$ python -q
>>> import numpy as np
>>> np.set_printoptions(suppress=True, linewidth=140)
>>> basis = np.array([[5, 3, -2], [0, 1, -2]])
>>> E = np.repeat(basis, 25 // 2, axis=0)
>>> rng = np.random.default_rng(417)
>>> E = E + 0.05 * rng.normal(size=E.shape)
>>> E.round(2) + 0
array([[ 5.03,  2.94, -1.94],
       [ 5.02,  2.95, -1.9 ],
       [ 4.88,  2.99, -1.94],
       [ 5.03,  2.98, -2.03],
       [ 4.87,  3.06, -2.03],
       [ 4.96,  2.94, -2.01],
       [ 5.04,  2.97, -1.97],
       [ 5.06,  2.95, -2.13],
       [ 5.07,  3.1 , -1.97],
       [ 5.02,  3.08, -1.99],
       [ 5.01,  3.01, -2.11],
       [ 4.92,  3.02, -1.98],
       [ 0.03,  0.87, -1.93],
       [ 0.05,  1.03, -1.98],
       [ 0.01,  0.95, -1.97],
       [ 0.09,  0.99, -2.04],
       [ 0.04,  0.97, -2.  ],
       [-0.01,  1.  , -2.01],
       [ 0.  ,  1.  , -2.02],
       [ 0.02,  1.05, -2.06],
       [-0.02,  1.01, -1.98],
       [ 0.13,  1.02, -1.96],
       [ 0.05,  1.06, -1.97],
       [ 0.05,  1.  , -2.02]])
>>> Xc = E - E.mean(axis=0)
>>> evecs = np.linalg.svd(Xc)[2][:2]
>>> other = Xc - Xc @ evecs.T @ evecs
>>> np.round(other.std(axis=0), 2)
array([0.01, 0.03, 0.03])
>>> round(float(np.linalg.norm(other) / np.linalg.norm(Xc)), 2)
0.02
>>> np.round((Xc @ evecs.T).std(axis=0), 2)
array([2.67, 0.05])
>>> np.linalg.norm(other, axis=1).round(6).argmax()
np.int64(7)
>>> np.round(np.diag(evecs.T @ evecs), 2)
array([0.93, 0.58, 0.49])
>>> other = np.c_[E[:, :2] @ np.array([[7, -3], [4, -6]]), np.array([-2, 1, -2, -1, 0, 0, -2, 2, 2, -1, -1, 1, 1, 0, -1, 0, -2, 1, 2, 2, -1, 0, 0, -2])]
>>> other.round(2)
array([[ 46.99, -32.74,  -2.  ],
       [ 46.92, -32.76,   1.  ],
       [ 46.11, -32.59,  -2.  ],
       [ 47.12, -32.97,  -1.  ],
       [ 46.34, -32.95,   0.  ],
       [ 46.48, -32.5 ,   0.  ],
       [ 47.18, -32.95,  -2.  ],
       [ 47.17, -32.84,   2.  ],
       [ 47.85, -33.78,   2.  ],
       [ 47.46, -33.54,  -1.  ],
       [ 47.14, -33.11,  -1.  ],
       [ 46.49, -32.86,   1.  ],
       [  3.72,  -5.34,   1.  ],
       [  4.5 ,  -6.34,   0.  ],
       [  3.83,  -5.69,  -1.  ],
       [  4.62,  -6.24,   0.  ],
       [  4.15,  -5.92,  -2.  ],
       [  3.91,  -5.95,   1.  ],
       [  4.02,  -6.01,   2.  ],
       [  4.33,  -6.35,   2.  ],
       [  3.93,  -6.02,  -1.  ],
       [  4.98,  -6.52,   0.  ],
       [  4.58,  -6.51,   0.  ],
       [  4.33,  -6.13,  -2.  ]])
>>> np.linalg.matrix_rank(np.c_[E, other])
np.int64(4)
>>> np.linalg.matrix_rank(other)
np.int64(3)
>>> np.round(np.linalg.norm(np.linalg.qr(E)[0].T @ other, axis=0) ** 2 / ((other ** 2).sum(axis=0) + 1e-12), 2)
array([1.  , 1.  , 0.02])
>>> np.round(np.linalg.norm(other - E @ np.linalg.lstsq(E, other)[0], axis=0), 2) + 0
array([0.  , 0.  , 6.65])
